% python3 -q
>>> import numpy as np
>>> import numpy.linalg as la
>>> np.set_printoptions(suppress=True, linewidth=200)
>>> rng = np.random.default_rng(46)
>>> t = np.sort(rng.uniform(-2, 2, 10))
>>> E = np.c_[t, t ** 2, t ** 3] @ np.array([[0, 0, 1, 2, 1], [2, 0, 2, 0, 0], [0, 1, 1, 2, 2]])
>>> E.round(3) + 0
array([[  5.72 ,  -4.836,  -0.808, -13.055, -11.363],
       [  5.513,  -4.576,  -0.724, -12.473, -10.812],
       [  1.655,  -0.753,  -0.007,  -3.325,  -2.415],
       [  0.004,   0.   ,   0.05 ,   0.092,   0.046],
       [  0.475,   0.116,   1.078,   1.206,   0.719],
       [  0.534,   0.138,   1.189,   1.31 ,   0.793],
       [  1.976,   0.982,   3.952,   3.952,   2.958],
       [  2.43 ,   1.339,   4.872,   4.883,   3.781],
       [  5.264,   4.271,  11.157,  11.786,  10.164],
       [  6.028,   5.233,  12.997,  13.938,  12.202]])
>>> # rank 3
>>> C2 = np.cov(E, rowvar=False)
>>> np.round(E.std(axis=0), 3)
array([2.294, 3.049, 4.718, 8.402, 7.243])
>>> C2.shape
(5, 5)
>>> np.round(la.eigvalsh(C2)[::-1], 3) + 0
array([166.654,  10.876,   0.094,   0.   ,   0.   ])
>>> np.argsort(-E.std(axis=0).round(6), kind="stable")
array([3, 4, 2, 1, 0])
>>> round(np.corrcoef(E[:, 3], E[:, 0])[0, 1], 3)
np.float64(-0.034)
>>> np.round(np.corrcoef(E.T), 3)
array([[ 1.   , -0.006,  0.456, -0.034, -0.022],
       [-0.006,  1.   ,  0.884,  0.996,  0.999],
       [ 0.456,  0.884,  1.   ,  0.874,  0.879],
       [-0.034,  0.996,  0.874,  1.   ,  0.999],
       [-0.022,  0.999,  0.879,  0.999,  1.   ]])
>>> def softmax(z):
...     e = np.exp(z - z.max(axis=-1, keepdims=True))
...     return e / e.sum(axis=-1, keepdims=True)
... 
>>> np.round(softmax(E[7] + 3), 3)
array([0.035, 0.012, 0.406, 0.411, 0.136])
>>> np.round(softmax(E).sum(axis=1), 3)
array([1., 1., 1., 1., 1., 1., 1., 1., 1., 1.])
>>> scores = E @ E.T / np.sqrt(5)
>>> np.round(softmax(scores)[7] @ E, 3)
array([ 6.028,  5.233, 12.997, 13.938, 12.202])
>>> Uu, s, VT = la.svd(E)
>>> V = VT[:(s > 1e-8).sum()]
>>> x0 = E[4] + 5 * E[8] + rng.integers(2) * np.eye(5)[4]
>>> x0.round(3)
array([26.797, 21.469, 56.866, 60.136, 52.537])
>>> np.round(V.T @ V, 3)
array([[ 0.55,  0.05,  0.45, -0.2 , -0.05],
       [ 0.05,  0.55, -0.05, -0.2 ,  0.45],
       [ 0.45, -0.05,  0.55,  0.2 ,  0.05],
       [-0.2 , -0.2 ,  0.2 ,  0.8 ,  0.2 ],
       [-0.05,  0.45,  0.05,  0.2 ,  0.55]])
>>> np.allclose(V.T @ V @ x0, x0)
False
>>> cen = E - E.mean(axis=0)
>>> Uu, s, VT = la.svd(cen, full_matrices=False)
>>> np.round(cen.mean(axis=0), 3) + 0
array([0., 0., 0., 0., 0.])
>>> la.matrix_rank(cen)
np.int64(3)
>>> (np.sign(Uu[:, 0]) == np.sign(Uu[0, 0])).astype(int)
array([1, 1, 1, 1, 1, 1, 0, 0, 0, 0])
>>> np.searchsorted(np.cumsum(s ** 2) / (s ** 2).sum(), 0.9) + 1
np.int64(1)
>>> np.abs(Uu[:, 0]).argmax()
np.int64(9)
>>> cen = E - E.mean(axis=0)
>>> V = la.svd(cen)[2][:3]
>>> M2 = cen - cen @ V.T @ V
>>> np.round(M2.std(axis=0), 3) + 0
array([0., 0., 0., 0., 0.])
>>> np.round((cen @ V.T).std(axis=0), 3)
array([12.247,  3.129,  0.29 ])
>>> np.round(la.norm(M2) / la.norm(cen), 3)
np.float64(0.0)
>>> M = np.load("w.npy")
>>> M
array([[ 1.309,  2.669, -6.701, -5.344,  6.706, -1.345],
       [ 0.717,  1.458, -3.732, -2.957,  3.724, -0.76 ],
       [ 0.9  ,  1.782, -4.436, -3.547,  4.421, -0.9  ],
       [ 1.786,  3.591, -8.956, -7.149,  8.943, -1.776],
       [-0.768, -1.633,  4.009,  3.19 , -4.004,  0.764],
       [ 0.798,  1.543, -3.828, -3.057,  3.789, -0.757],
       [-0.871, -1.818,  4.634,  3.692, -4.633,  0.951],
       [ 1.764,  3.53 , -8.879, -7.097,  8.819, -1.758],
       [-0.555, -1.031,  2.657,  2.132, -2.667,  0.526],
       [ 0.378,  0.743, -1.76 , -1.415,  1.775, -0.377],
       [ 1.239,  2.54 , -6.357, -5.08 ,  6.382, -1.296],
       [-1.189, -2.314,  5.832,  4.65 , -5.842,  1.147],
       [ 1.127,  2.197, -5.526, -4.422,  5.498, -1.067],
       [-0.018, -0.007,  0.075,  0.026, -0.013, -0.027],
       [ 1.246,  2.521, -6.23 , -5.02 ,  6.256, -1.28 ],
       [ 0.939,  1.771, -4.504, -3.643,  4.559, -0.898],
       [ 0.172,  0.285, -0.714, -0.554,  0.787, -0.167],
       [-1.33 , -2.628,  6.514,  5.219, -6.464,  1.31 ],
       [ 1.549,  3.058, -7.655, -6.107,  7.635, -1.537],
       [ 0.529,  1.044, -2.668, -2.16 ,  2.669, -0.518],
       [-1.466, -2.994,  7.46 ,  5.92 , -7.423,  1.477],
       [ 1.901,  3.901, -9.689, -7.767,  9.709, -1.92 ],
       [-0.473, -1.   ,  2.534,  2.023, -2.541,  0.505],
       [ 0.605,  1.197, -2.885, -2.286,  2.891, -0.571],
       [ 0.178,  0.354, -0.881, -0.68 ,  0.833, -0.166],
       [ 0.502,  1.026, -2.582, -2.052,  2.568, -0.521],
       [ 0.614,  1.292, -3.198, -2.548,  3.202, -0.649],
       [ 0.115,  0.306, -0.832, -0.654,  0.816, -0.153],
       [-0.904, -1.877,  4.707,  3.759, -4.738,  0.917]])
>>> Uu, s, VT = la.svd(M)
>>> np.argmax(s[:-1] / (s[1:] + 1e-6)) + 1
np.int64(1)
>>> M2 = Uu[:, :1] @ np.diag(s[:1]) @ VT[:1]
>>> round(float(np.abs(M - M2).max()), 3)
0.049
>>> np.round(la.norm(M - M2, 2), 3), round(s[1], 3)
(np.float64(0.155), np.float64(0.155))
>>> la.matrix_rank(M, rtol=0.05)
np.int64(1)
>>> cen = (M - M.mean(axis=0)) / M.std(axis=0)
>>> np.round(cen.std(axis=0), 3)
array([1., 1., 1., 1., 1., 1.])
>>> beta = la.lstsq(np.delete(cen, 1, axis=1), cen[:, 1])[0]
>>> beta.round(3)
array([ 0.085, -0.879,  0.028, -0.015, -0.08 ])
>>> np.abs(beta).argmax()
np.int64(1)
>>> cen = M - M.mean(axis=0)
>>> V = la.svd(cen)[2][:1]
>>> M2 = cen - cen @ V.T @ V
>>> np.round(np.cov(cen @ V.T, rowvar=False), 3)
np.float64(69.638)
>>> la.norm(M2, axis=1).round(6).argmax()
np.int64(15)
>>> np.round(np.diag(V.T @ V), 3)
array([0.014, 0.056, 0.348, 0.222, 0.347, 0.014])
>>> d = la.norm(M[:, None] - M[None], axis=-1)
>>> d[15].round(6).argsort(kind="stable")[:4]
array([15,  2,  5,  1])
>>> np.flatnonzero(d[15] < d.mean() / 2)
array([ 0,  1,  2,  5, 10, 12, 14, 15, 19, 23, 25, 26])
>>> d[:5, :5].round(3)
array([[ 0.   ,  5.056,  3.838,  3.822, 18.152],
       [ 5.056,  0.   ,  1.22 ,  8.878, 13.096],
       [ 3.838,  1.22 ,  0.   ,  7.66 , 14.314],
       [ 3.822,  8.878,  7.66 ,  0.   , 21.974],
       [18.152, 13.096, 14.314, 21.974,  0.   ]])
>>> O, _ = la.qr(np.array([[-0.3, -1.1, 0.2, 0.0, 0.8],
...     [0.6, -1.1, 0.4, 1.7, 1.8],
...     [0.0, -0.4, 0.5, 0.1, 1.2],
...     [-0.1, -0.8, 1.4, -1.4, 0.6],
...     [-0.2, -0.3, -0.1, -0.4, 0.8]]))
>>> V, _ = la.qr(np.array([[-0.1, -0.2, 0.3], [-0.7, 0.9, -1.0], [1.3, 0.0, 0.3]]))
>>> s = 3 * 0.9 ** np.arange(3)
>>> J = O[:, :3] * s @ V[:3]
>>> J.round(3)
array([[ 1.871,  0.744, -1.41 ],
       [ 0.809,  1.641,  2.239],
       [-0.213,  0.762, -0.234],
       [-1.109,  1.824, -1.046],
       [ 0.893, -0.036, -0.812]])
>>> np.round(J.mean(axis=0), 3)
array([ 0.45 ,  0.987, -0.253])
>>> J[5]
Traceback (most recent call last):
  File "<python-input-68>", line 1, in <module>
    J[5]
    ~^^^
IndexError: index 5 is out of bounds for axis 0 with size 5
>>> np.round(J.sum(axis=1), 3)
array([ 1.205,  4.69 ,  0.314, -0.332,  0.045])
>>> np.round(J - J[0], 3)
array([[ 0.   ,  0.   ,  0.   ],
       [-1.062,  0.897,  3.65 ],
       [-2.084,  0.017,  1.176],
       [-2.98 ,  1.08 ,  0.364],
       [-0.978, -0.781,  0.599]])
>>> np.round(la.svd(J, compute_uv=False), 3)
array([3.  , 2.7 , 2.43])
>>> np.count_nonzero(J)
np.int64(15)
>>> J.shape
(5, 3)
>>> M2 = np.c_[J[:, :1] @ np.array([[-1]]), np.array([-2, -2, -2, 1, -2])]
>>> M2.round(3)
array([[-1.871, -2.   ],
       [-0.809, -2.   ],
       [ 0.213, -2.   ],
       [ 1.109,  1.   ],
       [-0.893, -2.   ]])
>>> la.matrix_rank(np.c_[J, M2])
np.int64(4)
>>> la.matrix_rank(M2)
np.int64(2)
>>> np.round(la.norm(la.qr(J)[0].T @ M2, axis=0) ** 2 / ((M2 ** 2).sum(axis=0) + 1e-12), 3)
array([1. , 0.7])
>>> np.round(la.norm(M2 - J @ la.lstsq(J, M2)[0], axis=0), 3) + 0
array([0.   , 2.259])
>>> W0 = np.load("sample16.npy")
>>> W0
array([[-2,  0,  0,  0,  0,  0],
       [ 0,  2,  0,  0,  0,  0],
       [ 0,  0, -2,  0,  0,  0],
       [ 0,  0,  0, -3,  0,  0],
       [ 0,  0,  0,  0,  2,  0],
       [ 0,  0,  0,  0,  0,  2]])
>>> [round(float(la.det(W0[:i, :i])), 2) + 0 for i in range(1, 7)]
[-2.0, -4.0, 8.0, -24.0, -48.0, -96.0]
>>> round(la.eigvalsh(W0).min(), 3)
np.float64(-3.0)
>>> np.all(la.eigvalsh(W0) > 0)
np.False_
>>> W0 @ W0
array([[4, 0, 0, 0, 0, 0],
       [0, 4, 0, 0, 0, 0],
       [0, 0, 4, 0, 0, 0],
       [0, 0, 0, 9, 0, 0],
       [0, 0, 0, 0, 4, 0],
       [0, 0, 0, 0, 0, 4]])
>>> la.matrix_rank(W0 - W0[0, 0] * np.eye(6))
np.int64(4)
>>> np.round(np.sort(la.eigvals(W0)), 3)
array([-3., -2., -2.,  2.,  2.,  2.])
>>> lab = rng.permutation(6)
>>> lab
array([0, 1, 3, 5, 2, 4])
>>> M2 = W0[lab][:, lab]
>>> np.round(np.sort(np.abs(la.eigvals(M2))), 3)
array([2., 2., 2., 2., 2., 3.])
>>> M2
array([[-2,  0,  0,  0,  0,  0],
       [ 0,  2,  0,  0,  0,  0],
       [ 0,  0, -3,  0,  0,  0],
       [ 0,  0,  0,  2,  0,  0],
       [ 0,  0,  0,  0, -2,  0],
       [ 0,  0,  0,  0,  0,  2]])
>>> np.round(la.det(M2), 3), np.round(la.det(W0[lab]), 3)
(np.float64(-96.0), np.float64(96.0))
>>> np.trace(M2)
np.int64(-1)
>>> np.diag(M2)
array([-2,  2, -3,  2, -2,  2])
>>> W0[:, 2] @ W0[:, 1]
np.int64(0)
>>> np.round(la.norm(W0, axis=0), 3)
array([2., 2., 2., 3., 2., 2.])
>>> W0 @ W0.T
array([[4, 0, 0, 0, 0, 0],
       [0, 4, 0, 0, 0, 0],
       [0, 0, 4, 0, 0, 0],
       [0, 0, 0, 9, 0, 0],
       [0, 0, 0, 0, 4, 0],
       [0, 0, 0, 0, 0, 4]])
>>> C2 = W0.T @ W0
>>> (W0 @ W0.T).shape
(6, 6)
>>> np.diag(C2)
array([4, 4, 4, 9, 4, 4])
>>> F = np.loadtxt("run18.csv", delimiter=",")
>>> F
array([[ 0.9, -1.4, -0.1, -0.5,  0.8,  0.3, -1.5],
       [-0.2, -1.3, -0.2,  1.2,  0.1,  0.3, -1. ],
       [ 0.6, -0.2, -0.7,  0. , -0.8,  1.1,  0.2],
       [-0.2, -1.4,  0.6, -1. , -0.7, -0.1,  0.2],
       [ 0.4,  0.5, -0.5, -1.2, -1.1, -0.6,  0.2],
       [ 0.9,  0.2, -1.2, -0.2, -1.2,  0.7,  0.4],
       [-1.6,  0.3, -0.6,  0.1, -0.6,  0.4, -0.8],
       [ 0.7, -0.9,  0.2,  0.4,  0.3,  0.1,  1.1],
       [ 0.8,  0.8, -0.3, -0.6, -0.7,  0.3,  0.8],
       [-1.5,  0.6,  0.2,  0.5, -1.2,  0.5, -0.7],
       [ 0.5, -2.1,  0.2, -0.2,  0.2, -0.3,  0.9],
       [-0.9, -0.6, -1.1,  1.7,  0.1, -0.5,  0.4],
       [ 0.7, -1.7, -0.6,  0.9,  0. ,  0.1,  0.3],
       [-0.5,  0.5,  0.7,  1.1,  0. ,  2.4, -0.3],
       [-0.6, -4.5, -3.6,  1.2,  4.8, -2.1, -2.4],
       [-0.9, -2.3, -1.3,  1.2,  1.8,  0. , -0.4],
       [ 0.9,  0.1,  0. ,  0. ,  0.5,  1. ,  0.2],
       [ 0.3, -0.9,  0.8,  1.8,  0.3,  0.1,  1.3],
       [ 1.1, -0.8,  0.4,  0.2, -1.6,  0.3,  0.3],
       [ 0.3, -0.1, -2.3,  1.8, -2.5,  2. ,  0.3],
       [ 0.7, -0.2,  0. , -1.2, -0.1, -2. ,  1.1],
       [ 0. ,  0.4, -0.4,  0.5,  0.1, -0.8,  0.7],
       [-1.4, -0.6,  0.3,  1.8, -1.7,  1.2, -0.5],
       [-1. , -0.6,  0.5,  0.6, -0.3,  0.4,  0. ],
       [ 1. , -0.8, -0.3, -0.2, -0.6,  0.5, -0.7],
       [ 0.6, -1.1, -0.4,  0.5, -1.9, -0.5,  0.3],
       [ 2.9, -2. ,  0.6, -0.7,  0.2,  0.8,  0.5],
       [ 0.6, -0.3, -2.7, -0.5,  1.1,  1.9, -0.2],
       [-1.2,  0.2,  0.3, -0.2, -0.6, -0.2,  0.2],
       [-2. ,  0. ,  1.2,  0.6, -0.8, -0.5,  0.6],
       [ 0.3,  1. , -0.5, -1.3, -0.4,  0.8, -1.3],
       [-1.7,  1.4, -0.5,  1.3, -0.2,  0.1,  0.4],
       [ 0.9, -1.4,  0.2,  0.1,  0.4,  0. ,  0. ]])
>>> M2 = W0 / la.norm(W0, axis=1, keepdims=True)
>>> C2 = M2 @ M2.T
>>> C2
array([[1., 0., 0., 0., 0., 0.],
       [0., 1., 0., 0., 0., 0.],
       [0., 0., 1., 0., 0., 0.],
       [0., 0., 0., 1., 0., 0.],
       [0., 0., 0., 0., 1., 0.],
       [0., 0., 0., 0., 0., 1.]])
>>> np.argwhere(np.triu(np.abs(C2) > 0.95, 1))
array([], shape=(0, 2), dtype=int64)
>>> cen = F - F.mean(axis=0)
>>> V = la.svd(cen)[2][:6]
>>> M2 = cen - cen @ V.T @ V
>>> np.round(np.diag(V.T @ V), 3)
array([0.781, 0.843, 0.975, 0.77 , 0.999, 0.865, 0.767])
>>> la.norm(M2, axis=1).round(6).argmax()
np.int64(3)
>>> cen = F - F.mean(axis=0)
>>> Uu, s, VT = la.svd(cen, full_matrices=False)
>>> (np.sign(Uu[:, 0]) == np.sign(Uu[0, 0])).astype(int)
array([1, 1, 0, 0, 0, 0, 0, 1, 0, 0, 1, 1, 1, 0, 1, 1, 0, 0, 0, 0, 0, 0, 0, 0, 0, 0, 1, 1, 0, 0, 0, 0, 1])
>>> np.round(cen.mean(axis=0), 3) + 0
array([0., 0., 0., 0., 0., 0., 0.])
>>> np.round(VT[0] * np.sign(VT[0, np.abs(VT[0]).argmax()]), 3)
array([ 0.029, -0.567, -0.334,  0.085,  0.665, -0.251, -0.233])
>>> np.abs(VT[0]).argmax()
np.int64(4)
>>> data = 4 * np.eye(7) + np.eye(7, k=1)
>>> data
array([[4., 1., 0., 0., 0., 0., 0.],
       [0., 4., 1., 0., 0., 0., 0.],
       [0., 0., 4., 1., 0., 0., 0.],
       [0., 0., 0., 4., 1., 0., 0.],
       [0., 0., 0., 0., 4., 1., 0.],
       [0., 0., 0., 0., 0., 4., 1.],
       [0., 0., 0., 0., 0., 0., 4.]])
>>> # triangular
>>> data.sum(axis=0)
array([4., 5., 5., 5., 5., 5., 5.])
>>> la.matrix_rank(data)
np.int64(7)
>>> data.shape
(7, 7)
>>> np.diff(data, axis=0)
array([[-4.,  3.,  1.,  0.,  0.,  0.,  0.],
       [ 0., -4.,  3.,  1.,  0.,  0.,  0.],
       [ 0.,  0., -4.,  3.,  1.,  0.,  0.],
       [ 0.,  0.,  0., -4.,  3.,  1.,  0.],
       [ 0.,  0.,  0.,  0., -4.,  3.,  1.],
       [ 0.,  0.,  0.,  0.,  0., -4.,  3.]])
>>> np.count_nonzero(data)
np.int64(13)
>>> np.unravel_index(np.abs(data).argmax(), data.shape)
(np.int64(0), np.int64(0))
